$ ipython --no-banner

In [1]: import numpy as np

In [2]: np.set_printoptions(suppress=True, linewidth=120)

In [3]: tidy = lambda a: np.round(a, 3) + 0

In [4]: M = np.array([[-2, -1, 0, 1, 2, 3, 4, 5],
   ...:     [6, 7, 8, 9, 10, 11, 12, 13],
   ...:     [14, 15, 16, 17, 18, 19, 20, 21],
   ...:     [22, 23, 24, 25, 26, 27, 28, 29],
   ...:     [30, 31, 32, 33, 34, 35, 36, 37],
   ...:     [38, 39, 40, 41, 42, 43, 44, 45]])

In [5]: # rows and columns are dependent

In [6]: rank = np.linalg.matrix_rank(M)

In [7]: rank
Out[7]: np.int64(2)

In [8]: N = np.linalg.svd(M)[2][rank:].T

In [9]: [int(np.linalg.matrix_rank(np.delete(M, i, axis=0))) for i in range(6)]
Out[9]: [2, 2, 2, 2, 2, 2]

In [10]: [int(np.linalg.matrix_rank(M[:, :j + 1])) for j in range(8)]
Out[10]: [1, 2, 2, 2, 2, 2, 2, 2]

In [11]: M.mean(axis=0)
Out[11]: array([18., 19., 20., 21., 22., 23., 24., 25.])

In [12]: np.linalg.matrix_rank(M)
Out[12]: np.int64(2)

In [13]: tidy(np.linalg.norm(M))
Out[13]: np.float64(177.2)

In [14]: np.unravel_index(np.abs(M).argmax(), M.shape)
Out[14]: (np.int64(5), np.int64(7))

In [15]: M - M[0]
Out[15]: 
array([[ 0,  0,  0,  0,  0,  0,  0,  0],
       [ 8,  8,  8,  8,  8,  8,  8,  8],
       [16, 16, 16, 16, 16, 16, 16, 16],
       [24, 24, 24, 24, 24, 24, 24, 24],
       [32, 32, 32, 32, 32, 32, 32, 32],
       [40, 40, 40, 40, 40, 40, 40, 40]])

In [16]: M.sum(axis=0)
Out[16]: array([108, 114, 120, 126, 132, 138, 144, 150])

In [17]: left, sigma, Vt = np.linalg.svd(M)

In [18]: vecs = Vt[:(sigma > 1e-8).sum()]

In [19]: rng = np.random.default_rng(919349)

In [20]: x = M[3] + 2 * M[5] + rng.integers(2) * np.eye(8)[6]

In [21]: x
Out[21]: array([ 98., 101., 104., 107., 110., 113., 116., 119.])

In [22]: np.linalg.matrix_rank(np.vstack([M, x]))
Out[22]: np.int64(2)

In [23]: np.allclose(vecs.T @ vecs @ x, x)
Out[23]: True

In [24]: tidy(np.diag(vecs.T @ vecs))
Out[24]: array([0.417, 0.274, 0.179, 0.131, 0.131, 0.179, 0.274, 0.417])
